>>> import numpy as np
>>> np.set_printoptions(precision=2, suppress=True, linewidth=100, legacy="1.25")
>>> def tidy(a):
...     return np.round(a, 2) + 0
... 
>>> X = np.loadtxt("layer10.csv", delimiter=",")
>>> print(X)
[[0. 0. 0.]
 [0. 0. 1.]
 [0. 0. 0.]]
>>> print(X @ X.T)
[[0. 0. 0.]
 [0. 1. 0.]
 [0. 0. 0.]]
>>> print(X[:, 2] @ X[:, 0])
0.0
>>> print(tidy(np.linalg.svd(X, compute_uv=False)))
[1. 0. 0.]
>>> print(X.T @ X)
[[0. 0. 0.]
 [0. 0. 0.]
 [0. 0. 1.]]
>>> rng = np.random.default_rng(27660)
>>> labels = rng.permutation(3)
>>> print(labels)
[0 2 1]
>>> A2 = X[labels][:, labels]
>>> print(A2)
[[0. 0. 0.]
 [0. 0. 0.]
 [0. 1. 0.]]
>>> print(np.diag(A2))
[0. 0. 0.]
>>> print(tidy(np.linalg.det(A2)), tidy(np.linalg.det(X[labels])))
0.0 0.0
>>> print(tidy(np.sort(np.abs(np.linalg.eigvals(A2)))))
[0. 0. 0.]
>>> print(np.allclose(A2, X))
False
>>> print([int(np.linalg.matrix_rank(np.linalg.matrix_power(X, p))) for p in range(1, 4)])
[1, 0, 0]
>>> print(np.prod(np.diag(X)), tidy(np.linalg.det(X)))
0.0 0.0
>>> print(tidy(np.linalg.matrix_power(X - np.diag(np.diag(X)), 3)))
[[0. 0. 0.]
 [0. 0. 0.]
 [0. 0. 0.]]
>>> print(np.unique(X.round(6), axis=0).shape)
(2, 3)
>>> print(np.abs(np.diag(np.linalg.qr(X)[1])) > 1e-9)
[False False False]
>>> left, sv, VT = np.linalg.svd(X)
>>> print(sv)
[1. 0. 0.]
>>> A2 = left[:, :1] @ np.diag(sv[:1]) @ VT[:1]
>>> print(np.abs(X - A2).max())
0.0
>>> print(tidy(np.linalg.norm(X - A2, 2)), sv[1])
0.0 0.0
>>> J = np.load("case4.npy")
>>> print(J)
[[ 1.76 -0.81 -0.84]
 [-1.06  2.86 -0.46]
 [ 1.14 -0.24 -0.66]]
>>> print(np.linalg.lstsq(J[:-1].T, J[-1])[2])
2
>>> print(np.allclose(J[:-1].T @ np.linalg.lstsq(J[:-1].T, J[-1])[0], J[-1]))
True
>>> print(np.abs(np.diag(np.linalg.qr(J)[1])) > 1e-9)
[ True  True False]
>>> print(tidy(J @ np.linalg.pinv(J) @ J))
[[ 1.76 -0.81 -0.84]
 [-1.06  2.86 -0.46]
 [ 1.14 -0.24 -0.66]]
>>> rk = np.linalg.matrix_rank(J)
>>> print(rk)
2
>>> N = np.linalg.svd(J)[2][rk:].T
>>> print(tidy(N[:, 0] / N[np.abs(N[:, 0]).round(6).argmax(), 0]))
[0.66 0.41 1.  ]
>>> print([int(np.linalg.matrix_rank(J[:i])) for i in range(1, len(J) + 1)])
[1, 2, 2]
